% ipython --no-banner

In [1]: import numpy as np

In [2]: import numpy.linalg as la

In [3]: np.set_printoptions(precision=2, suppress=True, linewidth=120, floatmode="fixed")

In [4]: arr, _ = la.qr(np.array([[0.9, 0.0, -0.8, 2.2, -0.4, 0.6],
   ...:     [-1.5, -0.7, 1.6, 0.5, 0.1, -0.3],
   ...:     [-0.1, 0.5, 0.8, -0.2, -0.7, -2.0],
   ...:     [1.7, -0.7, -3.5, 1.0, -0.3, 0.7],
   ...:     [-0.8, 1.8, 0.5, -1.7, -1.6, -0.1],
   ...:     [0.8, -0.1, -0.2, -1.7, -0.6, 0.4]]))

In [5]: arr
Out[5]: 
array([[-0.33,  0.11, -0.21,  0.76, -0.32,  0.39],
       [ 0.56, -0.52,  0.18,  0.06, -0.61,  0.09],
       [ 0.04,  0.24, -0.34,  0.14, -0.38, -0.81],
       [-0.63, -0.15,  0.65, -0.09, -0.31, -0.22],
       [ 0.30,  0.80,  0.39, -0.09, -0.28,  0.19],
       [-0.30,  0.04, -0.47, -0.62, -0.46,  0.30]])

In [6]: q, Rm = la.qr(arr)

In [7]: q
Out[7]: 
array([[-0.33,  0.11, -0.21,  0.76, -0.32,  0.39],
       [ 0.56, -0.52,  0.18,  0.06, -0.61,  0.09],
       [ 0.04,  0.24, -0.34,  0.14, -0.38, -0.81],
       [-0.63, -0.15,  0.65, -0.09, -0.31, -0.22],
       [ 0.30,  0.80,  0.39, -0.09, -0.28,  0.19],
       [-0.30,  0.04, -0.47, -0.62, -0.46,  0.30]])

In [8]: np.round(q.T @ q, 2) + 0
Out[8]: 
array([[1.00, 0.00, 0.00, 0.00, 0.00, 0.00],
       [0.00, 1.00, 0.00, 0.00, 0.00, 0.00],
       [0.00, 0.00, 1.00, 0.00, 0.00, 0.00],
       [0.00, 0.00, 0.00, 1.00, 0.00, 0.00],
       [0.00, 0.00, 0.00, 0.00, 1.00, 0.00],
       [0.00, 0.00, 0.00, 0.00, 0.00, 1.00]])

In [9]: q @ Rm
Out[9]: 
array([[-0.33,  0.11, -0.21,  0.76, -0.32,  0.39],
       [ 0.56, -0.52,  0.18,  0.06, -0.61,  0.09],
       [ 0.04,  0.24, -0.34,  0.14, -0.38, -0.81],
       [-0.63, -0.15,  0.65, -0.09, -0.31, -0.22],
       [ 0.30,  0.80,  0.39, -0.09, -0.28,  0.19],
       [-0.30,  0.04, -0.47, -0.62, -0.46,  0.30]])

In [10]: np.abs(np.diag(Rm))
Out[10]: array([1.00, 1.00, 1.00, 1.00, 1.00, 1.00])

In [11]: round(float(np.trace(q @ q.T)), 2)
Out[11]: 6.0

In [12]: q.shape, Rm.shape
Out[12]: ((6, 6), (6, 6))

In [13]: np.allclose(Rm.T @ Rm, arr.T @ arr)
Out[13]: True

In [14]: M = np.load("arr.npy")

In [15]: M
Out[15]: 
array([[ 0, -2,  0, -1, -3],
       [ 0,  0,  0,  0,  0],
       [ 0, -4,  0, -2, -6],
       [ 0, -2,  0, -1, -3],
       [ 0,  4,  0,  2,  6],
       [ 0,  0,  0,  0,  0]])

In [16]: np.abs(np.diag(la.qr(M)[1])) > 1e-9
Out[16]: array([False,  True, False, False, False])

In [17]: round(float(np.trace(la.pinv(M) @ M)), 2)
Out[17]: 1.0

In [18]: M2 = np.array([[5, -4, -1], [-5, -5, 5], [2, -5, 2], [5, -2, 3], [1, -5, -1]])

In [19]: np.einsum("ij->j", M)
Out[19]: array([ 0, -4,  0, -2, -6])

In [20]: la.matrix_rank(M @ M2)
Out[20]: np.int64(1)

In [21]: M @ M2
Out[21]: 
array([[  2,  27, -10],
       [  0,   0,   0],
       [  4,  54, -20],
       [  2,  27, -10],
       [ -4, -54,  20],
       [  0,   0,   0]])

In [22]: K = -2 * np.eye(5) + np.ones((5, 5))

In [23]: K
Out[23]: 
array([[-1.00,  1.00,  1.00,  1.00,  1.00],
       [ 1.00, -1.00,  1.00,  1.00,  1.00],
       [ 1.00,  1.00, -1.00,  1.00,  1.00],
       [ 1.00,  1.00,  1.00, -1.00,  1.00],
       [ 1.00,  1.00,  1.00,  1.00, -1.00]])

In [24]: q, vecs = la.qr(K[:, :1])[0], la.qr(K[:, 1:])[0]

In [25]: sigma = la.svd(q.T @ vecs, compute_uv=False)

In [26]: np.round(la.norm(q @ q.T - vecs @ vecs.T, 2), 2)
Out[26]: np.float64(1.0)

In [27]: np.degrees(np.arccos(sigma.clip(0, 1)))
Out[27]: array([71.57])

In [28]: sigma
Out[28]: array([0.32])

In [29]: (sigma > 0.9).sum()
Out[29]: np.int64(0)

In [30]: np.round(la.det(K.T), 2)
Out[30]: np.float64(48.0)

In [31]: np.einsum("ij,ji->", K, K)
Out[31]: np.float64(25.0)

In [32]: np.kron(np.eye(2, dtype=int), K)
Out[32]: 
array([[-1.00,  1.00,  1.00,  1.00,  1.00, -0.00,  0.00,  0.00,  0.00,  0.00],
       [ 1.00, -1.00,  1.00,  1.00,  1.00,  0.00, -0.00,  0.00,  0.00,  0.00],
       [ 1.00,  1.00, -1.00,  1.00,  1.00,  0.00,  0.00, -0.00,  0.00,  0.00],
       [ 1.00,  1.00,  1.00, -1.00,  1.00,  0.00,  0.00,  0.00, -0.00,  0.00],
       [ 1.00,  1.00,  1.00,  1.00, -1.00,  0.00,  0.00,  0.00,  0.00, -0.00],
       [-0.00,  0.00,  0.00,  0.00,  0.00, -1.00,  1.00,  1.00,  1.00,  1.00],
       [ 0.00, -0.00,  0.00,  0.00,  0.00,  1.00, -1.00,  1.00,  1.00,  1.00],
       [ 0.00,  0.00, -0.00,  0.00,  0.00,  1.00,  1.00, -1.00,  1.00,  1.00],
       [ 0.00,  0.00,  0.00, -0.00,  0.00,  1.00,  1.00,  1.00, -1.00,  1.00],
       [ 0.00,  0.00,  0.00,  0.00, -0.00,  1.00,  1.00,  1.00,  1.00, -1.00]])
